$ python3 -q
>>> import numpy as np
>>> from numpy import linalg as LA
>>> np.set_printoptions(precision=1, suppress=True, linewidth=100, sign=" ")
>>> F = np.load("run6.npy")
>>> F
array([[   1,   -1,    1,   -1],
       [   1,    0,    0,    0],
       [   1,    1,    1,    1],
       [   1,    2,    4,    8],
       [   1,    3,    9,   27],
       [   1,    4,   16,   64],
       [   1,    5,   25,  125],
       [   1,    6,   36,  216],
       [   1,    7,   49,  343],
       [   1,    8,   64,  512],
       [   1,    9,   81,  729],
       [   1,   10,  100, 1000],
       [   1,   11,  121, 1331]])
>>> round(LA.norm(F, 2) / LA.norm(F), 1)
np.float64(1.0)
>>> LA.cond(F) > 100
np.True_
>>> cov = F.T @ F
>>> LA.matrix_rank(cov)
np.int64(4)
>>> (F @ F.T).shape
(13, 13)
>>> rng = np.random.default_rng(716267)
>>> A2 = F + rng.integers(-2, 3, (13, 1)) @ rng.integers(-2, 3, (1, 4))
>>> A2
array([[   2,    1,    1,   -2],
       [   3,    4,    0,   -2],
       [   2,    3,    1,    0],
       [   3,    6,    4,    6],
       [   0,    1,    9,   28],
       [   0,    2,   16,   65],
       [   1,    5,   25,  125],
       [   0,    4,   36,  217],
       [   1,    7,   49,  343],
       [   3,   12,   64,  510],
       [   0,    7,   81,  730],
       [   3,   14,  100,  998],
       [   1,   11,  121, 1331]])
>>> LA.matrix_rank(A2 - F, tol=1e-8)
np.int64(1)
>>> A2 - F
array([[ 1,  2,  0, -1],
       [ 2,  4,  0, -2],
       [ 1,  2,  0, -1],
       [ 2,  4,  0, -2],
       [-1, -2,  0,  1],
       [-1, -2,  0,  1],
       [ 0,  0,  0,  0],
       [-1, -2,  0,  1],
       [ 0,  0,  0,  0],
       [ 2,  4,  0, -2],
       [-1, -2,  0,  1],
       [ 2,  4,  0, -2],
       [ 0,  0,  0,  0]])
>>> np.abs(A2 - F).sum(axis=1)
array([ 4,  8,  4,  8,  4,  4,  0,  4,  0,  8,  4,  8,  0])
>>> labels = A2[:, 0] > np.median(A2[:, 0])
>>> f = A2[labels].mean(axis=0) - A2[~labels].mean(axis=0)
>>> ((A2 - A2.mean(axis=0)) @ f > 0).astype(int)
array([ 1,  1,  1,  1,  1,  1,  1,  1,  0,  0,  0,  0,  0])
>>> f
array([   2.2,    1.4,  -19.8, -153.9])
>>> round(float((((A2 - A2.mean(axis=0)) @ f > 0) == labels).mean()), 1)
0.5
